$ python -q
>>> import numpy as np
>>> from numpy import linalg as LA
>>> np.set_printoptions(precision=2, suppress=True, linewidth=160, floatmode="fixed")
>>> M = np.diag(5 * np.array([-8, 5, -8])) + np.array([[5, -3, 3], [5, -3, 5], [3, 0, 0]])
>>> M
array([[-35,  -3,   3],
       [  5,  22,   5],
       [  3,   0, -40]])
>>> P = np.triu(np.array([[-1, 7, -9], [-9, 7, 9], [7, -3, -8]]), 1) + np.eye(3)
>>> A2 = P @ M @ LA.inv(P)
>>> np.trace(A2), np.trace(M)
(np.float64(-53.0), np.int64(-53))
>>> np.poly(A2)
array([     1.00,     53.00,   -244.00, -29957.00])
>>> LA.matrix_rank(A2)
np.int64(3)
>>> q, vecs = LA.qr(M[:, :2])[0], LA.qr(M[:, 2:])[0]
>>> sv = LA.svd(q.T @ vecs, compute_uv=False)
>>> round(LA.norm(q @ q.T - vecs @ vecs.T, 2), 2)
np.float64(1.0)
>>> (sv > 0.9).sum()
np.int64(0)
>>> np.degrees(np.arccos(sv.clip(0, 1)))
array([77.90])
>>> sv
array([0.21])
>>> E = np.load("arr.npy")
>>> E
array([[ 4,  2, -4, -4, -2,  4],
       [-4,  0, -4,  4,  0,  4],
       [-2,  4, -2,  2, -4,  2],
       [ 6,  3, -6, -4, -2,  4],
       [-6,  0, -6,  4,  0,  4],
       [-3,  6, -3,  2, -4,  2]])
>>> A2 = LA.inv(E)
>>> A2.round(2) + 0
array([[-0.25,  0.19,  0.12,  0.25, -0.19, -0.12],
       [ 0.00,  0.25, -0.50,  0.00, -0.25,  0.50],
       [ 0.25,  0.31, -0.13, -0.25, -0.31,  0.13],
       [-0.37,  0.28,  0.19,  0.25, -0.19, -0.12],
       [ 0.00,  0.38, -0.75,  0.00, -0.25,  0.50],
       [ 0.38,  0.47, -0.19, -0.25, -0.31,  0.13]])
>>> np.round(LA.inv(A2), 2) + 0
array([[ 4.00,  2.00, -4.00, -4.00, -2.00,  4.00],
       [-4.00,  0.00, -4.00,  4.00,  0.00,  4.00],
       [-2.00,  4.00, -2.00,  2.00, -4.00,  2.00],
       [ 6.00,  3.00, -6.00, -4.00, -2.00,  4.00],
       [-6.00,  0.00, -6.00,  4.00,  0.00,  4.00],
       [-3.00,  6.00, -3.00,  2.00, -4.00,  2.00]])
>>> round(float(LA.slogdet(E)[0]), 2)
1.0
>>> np.allclose(A2, E.T)
False
>>> K = np.array([[0.0, 1.0, 1.0, 1.0, 1.0],
...     [1.0, 0.0, 1.0, 1.0, 1.0],
...     [1.0, 1.0, 0.0, 1.0, 1.0],
...     [1.0, 1.0, 1.0, 0.0, 1.0],
...     [1.0, 1.0, 1.0, 1.0, 0.0]])
>>> K
array([[0.00, 1.00, 1.00, 1.00, 1.00],
       [1.00, 0.00, 1.00, 1.00, 1.00],
       [1.00, 1.00, 0.00, 1.00, 1.00],
       [1.00, 1.00, 1.00, 0.00, 1.00],
       [1.00, 1.00, 1.00, 1.00, 0.00]])
>>> # symmetric, so the eigenvalues are real
>>> q, R = LA.qr(K)
>>> np.abs(np.diag(R))
array([2.00, 1.32, 1.20, 1.14, 1.11])
>>> q.shape, R.shape
((5, 5), (5, 5))
>>> q
array([[ 0.00,  0.76,  0.48,  0.35, -0.28],
       [-0.50, -0.57,  0.48,  0.35, -0.28],
       [-0.50,  0.19, -0.72,  0.35, -0.28],
       [-0.50,  0.19,  0.12, -0.79, -0.28],
       [-0.50,  0.19,  0.12,  0.09,  0.83]])
>>> abs(R[0, 0]), round(float(LA.norm(K[:, 0])), 2)
(np.float64(2.0), 2.0)
>>> ev, vecs = LA.eig(K)
>>> np.sort(LA.eigvals(K @ K))
array([ 1.00,  1.00,  1.00,  1.00, 16.00])
>>> np.sort(LA.eigvals(LA.inv(K)))
array([-1.00, -1.00, -1.00, -1.00,  0.25])
>>> np.all(LA.eigvalsh(K) > 0)
np.False_
>>> ang = np.radians(45)
>>> R = np.eye(5)
>>> R[1, 1] = R[4, 4] = np.cos(ang)
>>> R[1, 4], R[4, 1] = -np.sin(ang), np.sin(ang)
>>> R
array([[ 1.00,  0.00,  0.00,  0.00,  0.00],
       [ 0.00,  0.71,  0.00,  0.00, -0.71],
       [ 0.00,  0.00,  1.00,  0.00,  0.00],
       [ 0.00,  0.00,  0.00,  1.00,  0.00],
       [ 0.00,  0.71,  0.00,  0.00,  0.71]])
>>> A2 = K @ R.T
>>> np.allclose(K @ K.T, A2 @ A2.T)
True
>>> LA.svd(K, compute_uv=False), LA.svd(A2, compute_uv=False)
(array([4.00, 1.00, 1.00, 1.00, 1.00]), array([4.00, 1.00, 1.00, 1.00, 1.00]))
>>> A2.round(2) + 0
array([[ 0.00,  0.00,  1.00,  1.00,  1.41],
       [ 1.00, -0.71,  1.00,  1.00,  0.71],
       [ 1.00,  0.00,  0.00,  1.00,  1.41],
       [ 1.00,  0.00,  1.00,  0.00,  1.41],
       [ 1.00,  0.71,  1.00,  1.00,  0.71]])
